$ ipython --no-banner

In [1]: import numpy as np

In [2]: np.set_printoptions(precision=2, suppress=True, linewidth=160, floatmode="fixed")

In [3]: rd = lambda a: np.round(a, 2) + 0

In [4]: W0 = np.loadtxt("run18.csv", delimiter=",")

In [5]: W0
Out[5]: 
array([[ 3.00, -1.00,  3.00, -1.00,  3.00, -1.00],
       [ 4.00, -2.00,  4.00, -2.00,  4.00, -2.00],
       [ 5.00,  1.00,  5.00,  1.00,  5.00,  1.00],
       [ 3.00, -1.00,  3.00, -1.00,  3.00, -1.00],
       [ 4.00, -2.00,  4.00, -2.00,  4.00, -2.00],
       [ 5.00,  1.00,  5.00,  1.00,  5.00,  1.00]])

In [6]: rng = np.random.default_rng(6)

In [7]: labels = rng.permutation(6)

In [8]: labels
Out[8]: array([2, 3, 0, 5, 4, 1])

In [9]: Y = W0[labels][:, labels]

In [10]: rd(np.sort(np.abs(np.linalg.eigvals(Y))))
Out[10]: array([ 0.00,  0.00,  0.00,  0.00,  0.00, 10.00])

In [11]: np.trace(Y)
Out[11]: np.float64(10.0)

In [12]: rd(np.linalg.det(Y)), rd(np.linalg.det(W0[labels]))
Out[12]: (np.float64(0.0), np.float64(0.0))

In [13]: x = np.array([0, 0, -1, 2, -1, -2])

In [14]: (W0 * x).sum(axis=1)
Out[14]: array([ -6.00,  -8.00, -10.00,  -6.00,  -8.00, -10.00])

In [15]: (W0 @ x).argmax()
Out[15]: np.int64(0)

In [16]: W0 @ x
Out[16]: array([ -6.00,  -8.00, -10.00,  -6.00,  -8.00, -10.00])

In [17]: W0 @ np.eye(6)[2]
Out[17]: array([3.00, 4.00, 5.00, 3.00, 4.00, 5.00])

In [18]: Uu, sigma, VT = np.linalg.svd(W0)

In [19]: np.argmax(sigma[:-1] / (sigma[1:] + 1e-6)) + 1
Out[19]: np.int64(2)

In [20]: rd(sigma)
Out[20]: array([17.46,  5.58,  0.00,  0.00,  0.00,  0.00])

In [21]: Y = Uu[:, :2] @ np.diag(sigma[:2]) @ VT[:2]

In [22]: np.linalg.matrix_rank(Y)
Out[22]: np.int64(2)

In [23]: rd(np.linalg.norm(W0 - Y) / np.linalg.norm(W0))
Out[23]: np.float64(0.0)

In [24]: np.linalg.matrix_rank(W0, rtol=0.05)
Out[24]: np.int64(2)

In [25]: rd(np.abs(W0 - Y).max())
Out[25]: np.float64(0.0)

In [26]: data = np.array([[3, 2, 3, -2], [-1, 1, 1, 3], [-2, 1, 3, -2], [2, -2, 1, -3]])

In [27]: data
Out[27]: 
array([[ 3,  2,  3, -2],
       [-1,  1,  1,  3],
       [-2,  1,  3, -2],
       [ 2, -2,  1, -3]])

In [28]: x = np.array([0, 0, 2, 1])

In [29]: y = data @ x

In [30]: beta, lr = np.zeros(4), 1 / np.linalg.norm(data, 2) ** 2

In [31]: for i in range(300):
    ...:     beta -= lr * data.T @ (data @ beta - y)
    ...:     if i % 50 == 0: print(i, round(np.linalg.norm(data @ beta - y), 2))
    ...: 
0 4.16
50 0.18
100 0.02
150 0.0
200 0.0
250 0.0

In [32]: rd(beta)
Out[32]: array([0.00, 0.00, 2.00, 1.00])

In [33]: labels = rng.permutation(4)

In [34]: labels
Out[34]: array([2, 0, 1, 3])

In [35]: Y = data[labels][:, labels]

In [36]: Y
Out[36]: 
array([[ 3, -2,  1, -2],
       [ 3,  3,  2, -2],
       [ 1, -1,  1,  3],
       [ 1,  2, -2, -3]])

In [37]: rd(np.sort(np.abs(np.linalg.eigvals(Y))))
Out[37]: array([2.77, 2.77, 4.14, 4.14])

In [38]: np.allclose(Y, data)
Out[38]: False

In [39]: rd(np.linalg.det(Y)), rd(np.linalg.det(data[labels]))
Out[39]: (np.float64(132.0), np.float64(132.0))

In [40]: u, v = Y[3], Y[0]

In [41]: u @ u
Out[41]: np.int64(18)

In [42]: u @ v
Out[42]: np.int64(3)

In [43]: pr = (u @ v) / (u @ u) * u

In [44]: rd(np.linalg.norm(u + v) ** 2 + np.linalg.norm(u - v) ** 2)
Out[44]: np.float64(72.0)

In [45]: rd(v - pr)
Out[45]: array([ 2.83, -2.33,  1.33, -1.50])

In [46]: (v - pr) @ u
Out[46]: np.float64(0.0)

In [47]: W = np.array([[1, -5, 4, -4], [-1, -5, -2, -4], [-2, -4, 0, -4], [4, 4, -4, 5]])

In [48]: beta = np.array([-3, -1, 2, -2])

In [49]: H = np.maximum(data @ W + beta, 0)

In [50]: (H > 0).astype(int)
Out[50]: 
array([[0, 0, 1, 0],
       [1, 1, 0, 1],
       [0, 0, 0, 0],
       [0, 0, 1, 0]])

In [51]: W2 = np.array([[0, 1], [3, 3], [0, -1], [-3, 1]])

In [52]: W @ W2
Out[52]: 
array([[ -3, -22],
       [ -3, -18],
       [  0, -18],
       [ -3,  25]])

In [53]: H @ W2
Out[53]: 
array([[  0, -18],
       [ -6,  35],
       [  0,   0],
       [  0, -26]])

In [54]: Y = data + rng.integers(-2, 3, (4, 3)) @ rng.integers(-2, 3, (3, 4))

In [55]: Y
Out[55]: 
array([[ 5,  6,  7, -4],
       [-1,  4,  4,  1],
       [ 8,  0,  2, -4],
       [-2,  2,  5, -7]])

In [56]: np.linalg.matrix_rank(Y - data, tol=1e-8)
Out[56]: np.int64(3)

In [57]: rd(np.linalg.svd(Y - data, compute_uv=False))
Out[57]: array([11.60,  9.64,  2.08,  0.00])

In [58]: Y - data
Out[58]: 
array([[ 2,  4,  4, -2],
       [ 0,  3,  3, -2],
       [10, -1, -1, -2],
       [-4,  4,  4, -4]])

In [59]: feats = np.array([[3, 0], [5, 1]])

In [60]: feats
Out[60]: 
array([[3, 0],
       [5, 1]])

In [61]: u = np.array([1, 1, 0])

In [62]: np.array([np.convolve(row, u, "same") for row in feats])
Out[62]: 
array([[3, 3, 0],
       [5, 6, 1]])

In [63]: np.convolve(feats[1], u)
Out[63]: array([5, 6, 1, 0])

In [64]: Uu, sigma, VT = np.linalg.svd(feats)

In [65]: np.argmax(sigma[:-1] / (sigma[1:] + 1e-6)) + 1
Out[65]: np.int64(1)

In [66]: Y = Uu[:, :1] @ np.diag(sigma[:1]) @ VT[:1]

In [67]: rd(Y)
Out[67]: 
array([[2.94, 0.44],
       [5.04, 0.75]])

In [68]: rd(np.linalg.norm(feats - Y, 2)), rd(sigma[1])
Out[68]: (np.float64(0.51), np.float64(0.51))

In [69]: np.linalg.matrix_rank(Y)
Out[69]: np.int64(1)

In [70]: r = np.linalg.matrix_rank(Y)

In [71]: r
Out[71]: np.int64(1)

In [72]: ns = np.linalg.svd(Y)[2][r:].T

In [73]: np.linalg.matrix_rank(Y.T @ Y), np.linalg.matrix_rank(Y @ Y.T)
Out[73]: (np.int64(1), np.int64(1))

In [74]: np.allclose(Y @ ns, 0)
Out[74]: True

In [75]: ns.shape
Out[75]: (2, 1)

In [76]: rd(ns @ ns.T)
Out[76]: 
array([[ 0.02, -0.15],
       [-0.15,  0.98]])

In [77]: feats @ feats
Out[77]: 
array([[ 9,  0],
       [20,  1]])

In [78]: rd(np.sort(np.abs(np.linalg.eigvals(feats))))
Out[78]: array([1.00, 3.00])

In [79]: mat = np.load("a.npy")

In [80]: mat
Out[80]: 
array([[0, 0, 0],
       [5, 0, 0],
       [0, 0, 0],
       [0, 0, 0],
       [0, 0, 1],
       [0, 0, 0]])

In [81]: Uu, sigma, VT = np.linalg.svd(mat)

In [82]: vecs = VT[:(sigma > 1e-8).sum()]

In [83]: x = mat[5] + 4 * mat[3] + rng.integers(2) * np.eye(3)[0]

In [84]: x
Out[84]: array([1.00, 0.00, 0.00])

In [85]: rd(np.linalg.norm(x - vecs.T @ vecs @ x))
Out[85]: np.float64(0.0)

In [86]: np.linalg.matrix_rank(np.vstack([mat, x]))
Out[86]: np.int64(2)

In [87]: vecs.T @ vecs
Out[87]: 
array([[1.00, 0.00, 0.00],
       [0.00, 0.00, 0.00],
       [0.00, 0.00, 1.00]])
